>>> import numpy as np
>>> import numpy.linalg as la
>>> np.set_printoptions(precision=3, suppress=True, linewidth=140, legacy="1.25")
>>> def rd(a):
...     return np.round(a, 3) + 0
... 
>>> data = np.loadtxt("block13.csv", delimiter=",")
>>> print(data)
[[2. 2. 2. 2. 5. 6. 1. 1. 2. 4. 4. 2.]
 [2. 0. 5. 2. 4. 4. 4. 3. 3. 5. 6. 3.]
 [2. 5. 2. 5. 3. 1. 5. 3. 1. 3. 3. 3.]
 [2. 2. 5. 2. 5. 2. 2. 5. 1. 3. 2. 5.]
 [5. 4. 3. 5. 4. 2. 1. 4. 3. 3. 2. 1.]
 [6. 4. 1. 2. 2. 0. 3. 2. 3. 2. 3. 2.]
 [1. 4. 5. 2. 1. 3. 4. 1. 4. 3. 3. 0.]
 [1. 3. 3. 5. 4. 2. 1. 0. 5. 6. 6. 4.]
 [2. 3. 1. 1. 3. 3. 4. 5. 4. 5. 4. 6.]
 [4. 5. 3. 3. 3. 2. 3. 6. 5. 4. 6. 2.]
 [4. 6. 3. 2. 2. 3. 3. 6. 4. 6. 4. 1.]
 [2. 3. 3. 5. 1. 2. 0. 4. 6. 2. 1. 2.]]
>>> vec = np.array([3, 0, 1, -3, 2, -3, 3, 2, 1, 0, 2, -1])
>>> print(np.einsum("ij,j->i", data, vec))
[ 7. 31. 21. 25. 22. 37. 19.  9. 29. 42. 36.  4.]
>>> print(data @ np.ones(12))
[33. 41. 36. 36. 37. 30. 31. 40. 41. 46. 44. 31.]
>>> print((data * vec).sum(axis=1))
[ 7. 31. 21. 25. 22. 37. 19.  9. 29. 42. 36.  4.]
>>> print(data * vec)
[[  6.   0.   2.  -6.  10. -18.   3.   2.   2.   0.   8.  -2.]
 [  6.   0.   5.  -6.   8. -12.  12.   6.   3.   0.  12.  -3.]
 [  6.   0.   2. -15.   6.  -3.  15.   6.   1.   0.   6.  -3.]
 [  6.   0.   5.  -6.  10.  -6.   6.  10.   1.   0.   4.  -5.]
 [ 15.   0.   3. -15.   8.  -6.   3.   8.   3.   0.   4.  -1.]
 [ 18.   0.   1.  -6.   4.  -0.   9.   4.   3.   0.   6.  -2.]
 [  3.   0.   5.  -6.   2.  -9.  12.   2.   4.   0.   6.  -0.]
 [  3.   0.   3. -15.   8.  -6.   3.   0.   5.   0.  12.  -4.]
 [  6.   0.   1.  -3.   6.  -9.  12.  10.   4.   0.   8.  -6.]
 [ 12.   0.   3.  -9.   6.  -6.   9.  12.   5.   0.  12.  -2.]
 [ 12.   0.   3.  -6.   4.  -9.   9.  12.   4.   0.   8.  -1.]
 [  6.   0.   3. -15.   2.  -6.   0.   8.   6.   0.   2.  -2.]]
